% ipython --no-banner

In [1]: import numpy as np

In [2]: from numpy import linalg as LA

In [3]: np.set_printoptions(precision=1, suppress=True, linewidth=160, legacy="1.25")

In [4]: E = np.load("m.npy")

In [5]: E
Out[5]: 
array([[ 0,  0, 24,  6],
       [ 0,  0, 27,  0],
       [24,  6, 64, 16],
       [27,  0, 72,  0]])

In [6]: np.unravel_index(np.abs(E).argmax(), E.shape)
Out[6]: (3, 2)

In [7]: round(float(LA.norm(E)), 1)
Out[7]: 110.5

In [8]: np.abs(E).max()
Out[8]: 72

In [9]: E.mean(axis=0)
Out[9]: array([12.8,  1.5, 46.8,  5.5])

In [10]: np.count_nonzero(E)
Out[10]: 9

In [11]: LA.matrix_rank(E)
Out[11]: 4

In [12]: np.diff(E, axis=0)
Out[12]: 
array([[  0,   0,   3,  -6],
       [ 24,   6,  37,  16],
       [  3,  -6,   8, -16]])

In [13]: E - E[0]
Out[13]: 
array([[ 0,  0,  0,  0],
       [ 0,  0,  3, -6],
       [24,  6, 40, 10],
       [27,  0, 48, -6]])

In [14]: E.sum(axis=0)
Out[14]: array([ 51,   6, 187,  22])

In [15]: x0 = np.array([-2, 1, -2, 1])

In [16]: rhs = E @ x0

In [17]: coef, lr = np.zeros(4), 1 / LA.norm(E, 2) ** 2

In [18]: for i in range(10):
    ...:     coef -= lr * E.T @ (E @ coef - rhs)
    ...:     if i % 2 == 0: print(i, round(LA.norm(E @ coef - rhs), 1))
    ...: 
0 24.8
2 24.1
4 23.4
6 22.7
8 22.1

In [19]: np.round(LA.cond(E), 1)
Out[19]: 73.4

In [20]: rng = np.random.default_rng(1545)

In [21]: lab = rng.permutation(4)

In [22]: B = E[:, lab] * rng.choice([-1, 1], 4)

In [23]: B
Out[23]: 
array([[-24,   0,   0,  -6],
       [-27,   0,   0,   0],
       [-64,  24,   6, -16],
       [-72,  27,   0,   0]])

In [24]: Uu, _, Vt = LA.svd(E.T @ B)

In [25]: np.round(Uu @ Vt, 1) + 0
Out[25]: 
array([[ 0.,  1.,  0.,  0.],
       [ 0.,  0.,  1.,  0.],
       [-1.,  0.,  0.,  0.],
       [ 0.,  0.,  0., -1.]])

In [26]: lab
Out[26]: array([2, 0, 1, 3])

In [27]: def softmax(z):
    ...:     e = np.exp(z - z.max(axis=-1, keepdims=True))
    ...:     return e / e.sum(axis=-1, keepdims=True)
    ...: 

In [28]: np.round(softmax(E[2] + -2), 1) + 0
Out[28]: array([0., 0., 1., 0.])

In [29]: np.round(softmax(10 * E[2]), 1) + 0
Out[29]: array([0., 0., 1., 0.])

In [30]: scores = E @ E.T / np.sqrt(4)

In [31]: np.round(softmax(scores)[2] @ E, 1) + 0
Out[31]: array([27.,  0., 72.,  0.])

In [32]: np.round(softmax(scores), 1) + 0
Out[32]: 
array([[0., 0., 0., 1.],
       [0., 0., 0., 1.],
       [0., 0., 0., 1.],
       [0., 0., 0., 1.]])

In [33]: softmax(scores).round(6).argmax(axis=1)
Out[33]: array([3, 3, 3, 3])

In [34]: np.round(softmax(scores + np.triu(np.full(scores.shape, -np.inf), 1)), 1) + 0
Out[34]: 
array([[1., 0., 0., 0.],
       [0., 1., 0., 0.],
       [0., 0., 1., 0.],
       [0., 0., 0., 1.]])

In [35]: vals, evecs = LA.eig(E)

In [36]: np.sort(LA.eigvals(E.T))
Out[36]: array([-16.5,  -9.8,   1.8,  88.5])

In [37]: np.round(np.sort(LA.eigvals(LA.inv(E))), 1) + 0
Out[37]: array([-0.1, -0.1,  0. ,  0.5])

In [38]: np.sort(LA.eigvals(E @ E))
Out[38]: array([   3.4,   96.6,  271.5, 7828.5])

In [39]: vals
Out[39]: array([ 88.5,   1.8,  -9.8, -16.5])

In [40]: np.round(np.prod(vals), 1)
Out[40]: 26244.0

In [41]: A = np.load("case4.npy")

In [42]: A.round(1) + 0
Out[42]: 
array([[ -9.8, -22.6,  -1.7,   1.5],
       [ -9.2, -21.6,  -1.7,   1.4],
       [ -6.9, -17.8,  -1.4,   0.9],
       [ -5.9, -16.2,  -1.3,   0.6],
       [ -4.6, -13.9,  -1.2,   0.3],
       [ -1.9,  -8.8,  -1. ,  -0.4],
       [ -1.7,  -8.2,  -1. ,  -0.5],
       [ -1.4,  -7.7,  -1. ,  -0.6],
       [ -1.1,  -6.8,  -1. ,  -0.7],
       [  0.1,  -3.5,  -1. ,  -1. ],
       [  0.4,  -2.5,  -1. ,  -1.1],
       [  0.4,  -1.8,  -1. ,  -1.1],
       [  0.4,  -1.7,  -1. ,  -1.1],
       [  0.3,  -0.6,  -0.8,  -0.9],
       [  0.2,  -0.5,  -0.7,  -0.8],
       [  0.2,  -0.4,  -0.6,  -0.7],
       [  0.1,  -0.2,  -0.5,  -0.6],
       [  0. ,   0. ,  -0.1,  -0.1],
       [  0. ,   0. ,  -0.1,  -0.1],
       [  0.1,   0.2,   0.5,   0.5],
       [  0.1,   0.2,   0.6,   0.5],
       [  0.1,   0.2,   0.7,   0.7],
       [  0.2,   0.3,   0.8,   0.8],
       [  0.4,   0.4,   1.3,   1.2],
       [  0.8,   0.7,   1.9,   1.6],
       [  5.4,   3.6,   6.5,   4.7],
       [  7.3,   4.9,   8. ,   5.6],
       [  8.1,   5.4,   8.6,   5.9],
       [  8.9,   5.9,   9.2,   6.2],
       [  8.9,   6. ,   9.2,   6.3],
       [  9.7,   6.6,   9.8,   6.6],
       [ 10.2,   6.9,  10.1,   6.7],
       [ 12.8,   8.7,  12. ,   7.7],
       [ 15.4,  10.6,  13.7,   8.5],
       [ 19.2,  13.3,  16.1,   9.7],
       [ 21.8,  15.2,  17.7,  10.4],
       [ 25.8,  18.2,  20.1,  11.5],
       [ 31. ,  22.2,  23.2,  12.8],
       [ 31.8,  22.8,  23.6,  13. ],
       [ 31.8,  22.8,  23.6,  13. ]])

In [43]: Ac = A - A.mean(axis=0)

In [44]: Uu, sig, Vt = LA.svd(Ac, full_matrices=False)

In [45]: round(float((sig ** 2).sum() ** 2 / (sig ** 4).sum()), 1)
Out[45]: 1.1

In [46]: np.round(sig ** 2 / (sig ** 2).sum(), 1) + 0
Out[46]: array([0.9, 0. , 0. , 0. ])

In [47]: np.searchsorted(np.cumsum(sig ** 2) / (sig ** 2).sum(), 0.9) + 1
Out[47]: 1

In [48]: np.abs(Vt[0]).argmax()
Out[48]: 0

In [49]: np.round(Ac.mean(axis=0), 1) + 0
Out[49]: array([0., 0., 0., 0.])

In [50]: softmax(A[22] + -2)
Out[50]: array([0.2, 0.2, 0.3, 0.3])

In [51]: softmax(A[22])
Out[51]: array([0.2, 0.2, 0.3, 0.3])

In [52]: scores = A @ A.T / np.sqrt(4)

In [53]: softmax(scores)[22] @ A
Out[53]: array([31.5, 22.6, 23.4, 12.9])

In [54]: softmax(scores).round(6).argmax(axis=1)
Out[54]: 
array([ 0,  0,  0,  0,  0,  0,  0,  0,  0,  0,  0,  0,  0,  0,  0,  0,  0,  0,  0, 39, 39, 39, 39, 39, 39, 39, 39, 39, 39, 39, 39, 39, 39, 39, 39, 39, 39, 39,
       39, 39])
